>>> import numpy as np
>>> from numpy import linalg as LA
>>> np.set_printoptions(precision=3, suppress=True, linewidth=100)
>>> W0 = np.loadtxt("layer10.csv", delimiter=",")
>>> W0
array([[-0.645, -0.421, -0.602],
       [-0.387, -0.537,  0.683],
       [ 0.645, -0.727, -0.112],
       [-0.129,  0.081,  0.399]])
>>> proj = W0 @ LA.solve(W0.T @ W0, W0.T)
>>> np.round(LA.eigvalsh(proj), 3) + 0
array([0., 1., 1., 1.])
>>> np.trace(proj)
np.float64(3.0)
>>> proj @ W0[:, 0]
array([-0.645, -0.387,  0.645, -0.129])
>>> x = np.array([1, 0, 1])
>>> rhs = W0 @ x
>>> try:
...     LA.solve(W0, rhs)
... except LA.LinAlgError as e:
...     print(repr(e))
... 
LinAlgError('Last 2 dimensions of the array must be square')
>>> rhs
array([-1.247,  0.296,  0.534,  0.27 ])
>>> rng = np.random.default_rng(284)
>>> rhs = rhs + 0.1 * rng.normal(size=4)
>>> rhs
array([-1.235,  0.272,  0.473,  0.322])
>>> b, *_ = LA.lstsq(W0, rhs)
>>> round(float(LA.norm(rhs - W0 @ b)), 3)
0.045
>>> arr = np.vander(np.arange(4) - 1, 3, increasing=True)
>>> arr
array([[ 1, -1,  1],
       [ 1,  0,  0],
       [ 1,  1,  1],
       [ 1,  2,  4]])
>>> LA.pinv(W0)
array([[-0.645, -0.387,  0.645, -0.129],
       [-0.421, -0.537, -0.727,  0.081],
       [-0.602,  0.683, -0.112,  0.399]])
>>> B = arr / LA.norm(arr, axis=1)
Traceback (most recent call last):
  File "<python-input-21>", line 1, in <module>
    B = arr / LA.norm(arr, axis=1)
        ~~~~^~~~~~~~~~~~~~~~~~~~~~
ValueError: operands could not be broadcast together with shapes (4,3) (4,) 
>>> B = arr / LA.norm(arr, axis=1, keepdims=True)
>>> gram = B @ B.T
>>> gram[2]
array([0.333, 0.577, 1.   , 0.882])
>>> LA.norm(B, axis=1)
array([1., 1., 1., 1.])
>>> (gram - 2 * np.eye(4)).round(6).argmax(axis=1)
array([1, 0, 3, 2])
>>> data = rng.normal(size=(13, 3))
>>> data = 3 * data / LA.norm(data, axis=1, keepdims=True)
>>> data
array([[ 2.918,  0.441,  0.541],
       [ 1.065,  2.555, -1.157],
       [ 0.774,  1.756, -2.306],
       [ 1.491,  2.524,  0.639],
       [ 2.587, -1.447,  0.462],
       [ 2.574,  1.415,  0.609],
       [ 1.083, -0.269,  2.785],
       [-0.068,  2.335, -1.882],
       [-1.446, -2.219,  1.409],
       [-0.535,  2.706, -1.178],
       [ 0.217,  2.66 ,  1.37 ],
       [ 2.111,  1.446,  1.566],
       [ 1.365, -0.207,  2.663]])
>>> lab = data[:, 1] > np.median(data[:, 1])
>>> u = data[lab].mean(axis=0) - data[~lab].mean(axis=0)
>>> lab.astype(int)
array([0, 1, 1, 1, 0, 0, 0, 1, 0, 1, 1, 0, 0])
>>> np.argsort(-np.abs(u).round(6), kind="stable")
array([1, 2, 0])
>>> u
array([-1.108,  2.543, -2.186])
>>> M = np.load("x.npy")
>>> M
array([[-3, -3, -2, -3],
       [-1,  0,  2,  2],
       [ 3,  1, -3,  1],
       [ 3,  1, -3,  1]])
>>> U, sig, VT = LA.svd(M)
>>> evecs = VT[:(sig > 1e-8).sum()]
>>> x = M[3] + -2 * M[1] + rng.integers(2) * np.eye(4)[0]
>>> x
array([ 6.,  1., -7., -3.])
>>> evecs.T @ evecs
array([[ 0.671,  0.434, -0.18 ,  0.015],
       [ 0.434,  0.428,  0.237, -0.02 ],
       [-0.18 ,  0.237,  0.902,  0.008],
       [ 0.015, -0.02 ,  0.008,  0.999]])
>>> np.allclose(evecs.T @ evecs @ x, x)
False
>>> round(LA.det(M[::-1]), 3)
np.float64(0.0)
>>> round(LA.eigvals(M).sum().real, 3)
np.float64(-5.0)
>>> np.round(LA.det(2 * M), 3), np.round(LA.det(M), 3)
(np.float64(0.0), np.float64(0.0))
>>> np.round(LA.eigvals(M), 3) + 0
array([-1.761+2.386j, -1.761-2.386j, -1.478+0.j   ,  0.   +0.j   ])
